$ python -q
>>> import numpy as np
>>> import numpy.linalg as la
>>> np.set_printoptions(suppress=True, linewidth=200)
>>> J = np.load("test5.npy")
>>> J
array([[-4, -2,  4,  6,  3, -6],
       [ 4, -2, -2, -6,  3,  3],
       [-4,  0,  0,  6,  0,  0],
       [-6, -3,  6,  6,  3, -6],
       [ 6, -3, -3, -6,  3,  3],
       [-6,  0,  0,  6,  0,  0]])
>>> np.allclose(J @ J.T, J.T @ J)
False
>>> J @ J
array([[ 10, -15,  15,  -6,   9,  -9],
       [ 20,   5, -25, -12,  -3,  15],
       [-20, -10,  20,  12,   6, -12],
       [  6,  -9,   9,   0,   0,   0],
       [ 12,   3, -15,   0,   0,   0],
       [-12,  -6,  12,   0,   0,   0]])
>>> np.round(np.sort(np.abs(la.eigvals(J))), 3)
array([1.732, 1.732, 4.243, 4.243, 4.243, 4.243])
>>> (J + J.T) / 2
array([[-4. ,  1. ,  0. ,  0. ,  4.5, -6. ],
       [ 1. , -2. , -1. , -4.5,  0. ,  1.5],
       [ 0. , -1. ,  0. ,  6. , -1.5,  0. ],
       [ 0. , -4.5,  6. ,  6. , -1.5,  0. ],
       [ 4.5,  0. , -1.5, -1.5,  3. ,  1.5],
       [-6. ,  1.5,  0. ,  0. ,  1.5,  0. ]])
>>> np.trace(J)
np.int64(3)
>>> A2 = np.array([[-4, 5], [-4, -7], [-7, -1], [5, 2], [-9, -7], [5, -5]])
>>> la.matrix_rank(J @ A2)
np.int64(2)
>>> J @ A2
array([[-31,  11],
       [-36, -12],
       [ 46,  -8],
       [-33,   6],
       [-33,   6],
       [ 54, -18]])
>>> np.vstack([J, A2.T]).shape
(8, 6)
>>> A2.T @ J.T
array([[-31, -36,  46, -33, -33,  54],
       [ 11, -12,  -8,   6,   6, -18]])
>>> mat = np.array([[1.0, -0.8, 0.6, -1.0],
...     [-0.9, 1.2, -0.1, 1.6],
...     [0.2, 1.2, 0.2, -0.1]])
>>> A2 = np.array([[1, 0], [0, 0]])
>>> C = np.kron(A2, mat)
>>> C
array([[ 1. , -0.8,  0.6, -1. ,  0. , -0. ,  0. , -0. ],
       [-0.9,  1.2, -0.1,  1.6, -0. ,  0. , -0. ,  0. ],
       [ 0.2,  1.2,  0.2, -0.1,  0. ,  0. ,  0. , -0. ],
       [ 0. , -0. ,  0. , -0. ,  0. , -0. ,  0. , -0. ],
       [-0. ,  0. , -0. ,  0. , -0. ,  0. , -0. ,  0. ],
       [ 0. ,  0. ,  0. , -0. ,  0. ,  0. ,  0. , -0. ]])
>>> np.round(la.norm(C, 2), 3), round(la.norm(A2, 2) * la.norm(mat, 2), 3)
(np.float64(2.788), np.float64(2.788))
>>> la.matrix_rank(C)
np.int64(3)
>>> C.shape
(6, 8)
>>> round(np.trace(la.pinv(C) @ C), 3)
np.float64(3.0)
>>> np.round(C @ la.pinv(C) @ C, 3)
array([[ 1. , -0.8,  0.6, -1. ,  0. ,  0. ,  0. ,  0. ],
       [-0.9,  1.2, -0.1,  1.6,  0. ,  0. ,  0. ,  0. ],
       [ 0.2,  1.2,  0.2, -0.1,  0. ,  0. ,  0. ,  0. ],
       [ 0. ,  0. ,  0. ,  0. ,  0. ,  0. ,  0. ,  0. ],
       [ 0. ,  0. ,  0. ,  0. ,  0. ,  0. ,  0. ,  0. ],
       [ 0. ,  0. ,  0. ,  0. ,  0. ,  0. ,  0. ,  0. ]])
>>> np.unique(C.round(6), axis=0).shape
(4, 8)
>>> np.round(la.norm(mat, axis=1), 3)
array([1.732, 2.195, 1.237])
>>> la.norm(mat, axis=1).argmax()
np.int64(1)
>>> mat[1] @ mat[2]
np.float64(1.08)
>>> np.round(la.norm(mat, axis=0), 3)
array([1.36 , 1.876, 0.64 , 1.889])
>>> np.round(la.norm(mat[1] - mat[2]), 3)
np.float64(2.047)
>>> np.round(la.norm(mat) ** 2 / la.norm(mat, 2) ** 2, 3)
np.float64(1.203)
>>> C = np.sign(np.array([[2, -3, -3, -3], [2, 0, -3, 0], [-1, 2, -3, 0], [-1, 3, -1, 3]]))
>>> A2 = (np.tril(C, -1) + np.eye(4)) @ (np.triu(C, 1) + np.eye(4))
>>> ev = np.array([-1, -1, 1, -3])
>>> X = np.rint(A2 * ev @ la.inv(A2)) + 0
>>> X
array([[  3.,  -2.,   0.,   2.],
       [  0.,  -1.,  -2.,   2.],
       [ -4.,   2.,  -1.,  -2.],
       [-20.,  10.,  -6.,  -5.]])
>>> # row 3 dominates
>>> np.round(la.eigvals(X), 3)
array([-3.,  1., -1., -1.])
>>> round(la.det(X.T), 3)
np.float64(-3.0)
>>> round(la.det(X[::-1]), 3)
np.float64(-3.0)
>>> rng = np.random.default_rng(383818)
>>> idx = rng.permutation(4)
>>> idx
array([3, 1, 0, 2])
>>> A2 = X[idx][:, idx]
>>> np.allclose(A2, X)
False
>>> np.round(np.sort(np.abs(la.eigvals(A2))), 3)
array([1., 1., 1., 3.])
>>> round(float(la.det(A2)), 3), round(float(la.det(X[idx])), 3)
(-3.0, -3.0)
>>> A2
array([[ -5.,  10., -20.,  -6.],
       [  2.,  -1.,   0.,  -2.],
       [  2.,  -2.,   3.,   0.],
       [ -2.,   2.,  -4.,  -1.]])
>>> la.cond(X) > 100
np.True_
>>> np.round(np.abs(la.svd(X)[2][-1]), 3)
array([0.516, 0.728, 0.446, 0.071])
>>> [round(float(x), 3) for x in la.svd(X, compute_uv=False)[:3]]
[24.49, 3.444, 0.607]
>>> W0 = np.load("mat.npy")
>>> W0
array([[-2, -2,  4],
       [-2, -4,  0],
       [ 4,  0, -4]])
>>> cov = W0.T @ W0
>>> la.matrix_rank(cov)
np.int64(3)
>>> (W0 @ W0.T).shape
(3, 3)
>>> np.trace(cov), (W0 ** 2).sum()
(np.int64(76), np.int64(76))
>>> cov
array([[ 24,  12, -24],
       [ 12,  20,  -8],
       [-24,  -8,  32]])
>>> M = np.load("dump.npy")
>>> M
array([[3, 0, 0, 0, 0],
       [4, 3, 0, 0, 0],
       [0, 0, 5, 0, 0],
       [5, 5, 3, 1, 0],
       [2, 2, 2, 0, 5]])
>>> hat = np.triu(np.array([[0, 1, 4, 5, 0],
...     [3, 1, 5, 2, 4],
...     [4, 4, 5, 3, 2],
...     [4, 4, 4, 3, 1],
...     [3, 5, 2, 1, 4]]), 1) + np.eye(5)
>>> A2 = hat @ M @ la.inv(hat)
>>> la.matrix_rank(A2)
np.int64(5)
>>> round(float(la.det(A2)), 3)
225.0
>>> np.round(np.poly(A2), 3)
array([   1.,  -17.,  110., -334.,  465., -225.])
>>> W1 = np.array([[3, 3, 0, 3, 3],
...     [1, 0, 0, 3, 1],
...     [1, 0, 2, 1, 2],
...     [1, 2, 2, 1, 0],
...     [2, 0, 2, 1, 1]])
>>> b = np.array([6, 8, -4, 8, 0])
>>> H = np.maximum(M @ W1 + b, 0)
>>> la.matrix_rank(H)
np.int64(5)
>>> C = np.array([[3, 1, 3], [1, 2, 2], [3, 1, 0], [0, 3, 0], [0, 0, 0]])
>>> (H @ C).round(6).argmax(axis=1)
array([1, 1, 1, 1, 1])
>>> H @ C
array([[ 62, 100,  79],
       [ 83, 148, 103],
       [ 59,  72,  49],
       [127, 210, 140],
       [122, 145, 106]])
>>> A2 = la.inv(M)
>>> A2.round(3) + 0
array([[ 0.333,  0.   ,  0.   ,  0.   ,  0.   ],
       [-0.444,  0.333,  0.   ,  0.   ,  0.   ],
       [ 0.   ,  0.   ,  0.2  ,  0.   ,  0.   ],
       [ 0.556, -1.667, -0.6  ,  1.   ,  0.   ],
       [ 0.044, -0.133, -0.08 ,  0.   ,  0.2  ]])
>>> (np.abs(A2) > 1e-9).astype(int)
array([[1, 0, 0, 0, 0],
       [1, 1, 0, 0, 0],
       [0, 0, 1, 0, 0],
       [1, 1, 1, 1, 0],
       [1, 1, 1, 0, 1]])
>>> np.round(M @ A2, 3) + 0
array([[1., 0., 0., 0., 0.],
       [0., 1., 0., 0., 0.],
       [0., 0., 1., 0., 0.],
       [0., 0., 0., 1., 0.],
       [0., 0., 0., 0., 1.]])
>>> round(la.slogdet(M)[0], 3)
np.float64(1.0)
>>> np.allclose(A2, M.T)
False
>>> vec = np.array([1, 3, -4, -2, 3])
>>> M * vec
array([[  3,   0,   0,   0,   0],
       [  4,   9,   0,   0,   0],
       [  0,   0, -20,   0,   0],
       [  5,  15, -12,  -2,   0],
       [  2,   6,  -8,   0,  15]])
>>> M @ np.eye(5)[1]
array([0., 3., 0., 5., 2.])
>>> M @ np.ones(5)
array([ 3.,  7.,  5., 14., 11.])
>>> E = np.array([[0, 1, 0], [1, 0, 0], [0, 0, 1]])
>>> # row-stochastic, so 1 is an eigenvalue
>>> np.round(la.svd(E, compute_uv=False), 3)
array([1., 1., 1.])
>>> np.abs(E).max()
np.int64(1)
>>> np.round(E.mean(axis=0), 3)
array([0.333, 0.333, 0.333])
>>> ev, evecs = la.eigh(E)
>>> np.round(la.svd(E, compute_uv=False), 3)
array([1., 1., 1.])
>>> np.round(la.eigvalsh(E @ E), 3)
array([1., 1., 1.])
>>> np.unique(ev.round(6) + 0, return_counts=True)[1]
array([1, 2])
>>> np.round(evecs.T @ evecs, 3) + 0
array([[1., 0., 0.],
       [0., 1., 0.],
       [0., 0., 1.]])
>>> np.round(evecs @ np.diag(ev) @ evecs.T, 3) + 0
array([[0., 1., 0.],
       [1., 0., 0.],
       [0., 0., 1.]])
>>> ev, evecs = la.eig(E)
>>> E @ evecs[:, 0] - ev[0] * evecs[:, 0]
array([0., 0., 0.])
>>> np.round(np.sort(la.eigvals(E @ E)), 3)
array([1., 1., 1.])
>>> np.prod(ev)
np.float64(-1.0)
>>> np.round(np.sort(la.eigvals(la.inv(E))), 3)
array([-1.,  1.,  1.])
>>> O, Rm = la.qr(W0)
>>> O.shape, Rm.shape
((3, 3), (3, 3))
>>> np.round(O @ Rm, 3) + 0
array([[-2., -2.,  4.],
       [-2., -4.,  0.],
       [ 4.,  0., -4.]])
>>> Rm.round(3)
array([[ 4.899,  2.449, -4.899],
       [ 0.   ,  3.742,  1.069],
       [ 0.   ,  0.   ,  2.619]])
>>> feats = np.load("run3.npy")
>>> feats
array([[ 0.963,  1.036,  1.281,  1.75 , -0.51 ],
       [ 0.813,  0.626,  1.696, -0.29 ,  1.115],
       [-2.513,  1.727, -2.937,  1.66 ,  0.553],
       [ 0.978,  0.421, -0.85 ,  0.076, -0.274],
       [ 1.493, -1.642,  0.485,  2.135,  1.665]])
>>> Uu, sig, VT = la.svd(feats, full_matrices=False)
>>> np.abs(Uu[:, 0]).round(6).argmax()
np.int64(2)
>>> np.round(np.abs(VT[0]), 3)
array([0.619, 0.335, 0.701, 0.088, 0.075])
>>> np.round(VT @ VT.T, 3) + 0
array([[1., 0., 0., 0., 0.],
       [0., 1., 0., 0., 0.],
       [0., 0., 1., 0., 0.],
       [0., 0., 0., 1., 0.],
       [0., 0., 0., 0., 1.]])
>>> np.round(sig / sig[0], 3)
array([1.   , 0.7  , 0.49 , 0.343, 0.24 ])
>>> np.round(Uu.T @ Uu, 3) + 0
array([[1., 0., 0., 0., 0.],
       [0., 1., 0., 0., 0.],
       [0., 0., 1., 0., 0.],
       [0., 0., 0., 1., 0.],
       [0., 0., 0., 0., 1.]])
>>> np.allclose(Uu * sig @ VT, feats)
True
